% python3 -q
>>> import numpy as np
>>> np.set_printoptions(precision=2, suppress=True, linewidth=160, sign=" ")
>>> m1 = np.array([[2, 5], [2, 5]])
>>> left, sigma, VT = np.linalg.svd(m1)
>>> vecs = VT[:(sigma > 1e-8).sum()]
>>> rng = np.random.default_rng(770)
>>> x = m1[0] + 2 * m1[1] + rng.integers(2) * np.eye(2)[1]
>>> x
array([  6.,  16.])
>>> vecs.T @ vecs
array([[ 0.14,  0.34],
       [ 0.34,  0.86]])
>>> np.linalg.matrix_rank(np.vstack([m1, x]))
np.int64(2)
>>> np.linalg.lstsq(m1[:-1].T, m1[-1])[2]
np.int32(1)
>>> m1 @ np.linalg.pinv(m1) @ m1
array([[ 2.,  5.],
       [ 2.,  5.]])
>>> np.unique(m1.round(6), axis=0).shape
(1, 2)
>>> round(np.trace(np.linalg.pinv(m1) @ m1), 2)
np.float64(1.0)
>>> np.allclose(m1[:-1].T @ np.linalg.lstsq(m1[:-1].T, m1[-1])[0], m1[-1])
True
>>> [round(float(x), 2) for x in np.linalg.svd(m1, compute_uv=False)[:3]]
[7.62, 0.0]
>>> round(float(np.linalg.norm(m1, 2) / np.linalg.norm(m1)), 2)
1.0
>>> np.linalg.matrix_rank(m1, rtol=0.1)
np.int64(1)
>>> arr = np.loadtxt("block5.csv", delimiter=",")
>>> arr
array([[ 5.9 , -1.48,  6.03],
       [-5.93,  1.97, -6.09],
       [-0.39, -0.04, -0.17],
       [-3.29,  1.29, -2.85]])
>>> x = np.array([-3, 2, -2])
>>> rhs = arr @ x
>>> beta, lr = np.zeros(3), 1 / np.linalg.norm(arr, 2) ** 2
>>> for i in range(60):
...     beta -= lr * arr.T @ (arr @ beta - rhs)
...     if i % 10 == 0: print(i, round(np.linalg.norm(arr @ beta - rhs), 2))
... 
0 0.8
10 0.78
20 0.77
30 0.75
40 0.74
50 0.73
>>> round(float(np.linalg.cond(arr)), 2)
45.47
>>> proj = np.triu(np.array([[0, 1], [1, 3]]), 1) + np.eye(2)
>>> M2 = proj @ m1 @ np.linalg.inv(proj)
>>> round(float(np.linalg.det(M2)), 2)
0.0
>>> proj @ m1 - m1 @ proj
array([[ 2.,  3.],
       [ 0., -2.]])
>>> np.round(np.poly(M2), 2) + 0
array([ 1., -7.,  0.])
>>> np.linalg.matrix_rank(M2)
np.int64(1)
>>> M2 = np.array([[2, 0, 3], [2, 3, 3], [3, 2, 2]])
>>> E = np.triu(M2)
>>> E
array([[ 2,  0,  3],
       [ 0,  3,  3],
       [ 0,  0,  2]])
>>> th = np.radians(60)
>>> R = np.eye(3)
>>> R[2, 2] = R[0, 0] = np.cos(th)
>>> R[2, 0], R[0, 2] = -np.sin(th), np.sin(th)
>>> R
array([[ 0.5 ,  0.  ,  0.87],
       [ 0.  ,  1.  ,  0.  ],
       [-0.87,  0.  ,  0.5 ]])
>>> M2 = E @ R.T
>>> np.allclose(np.linalg.norm(E, axis=1), np.linalg.norm(M2, axis=1))
True
>>> np.round(np.linalg.det(R), 2), np.trace(R)
(np.float64(1.0), np.float64(2.0))
>>> [int(np.linalg.matrix_rank(np.linalg.matrix_power(E, p))) for p in range(1, 4)]
[3, 3, 3]
>>> np.sort(np.linalg.eigvals(E))
array([ 2.,  2.,  3.])
>>> np.linalg.matrix_rank(E - E[0, 0] * np.eye(3))
np.int64(2)
>>> np.prod(np.diag(E)), round(float(np.linalg.det(E)), 2)
(np.int64(12), 12.0)
>>> np.linalg.matrix_power(E - np.diag(np.diag(E)), 3)
array([[ 0,  0,  0],
       [ 0,  0,  0],
       [ 0,  0,  0]])
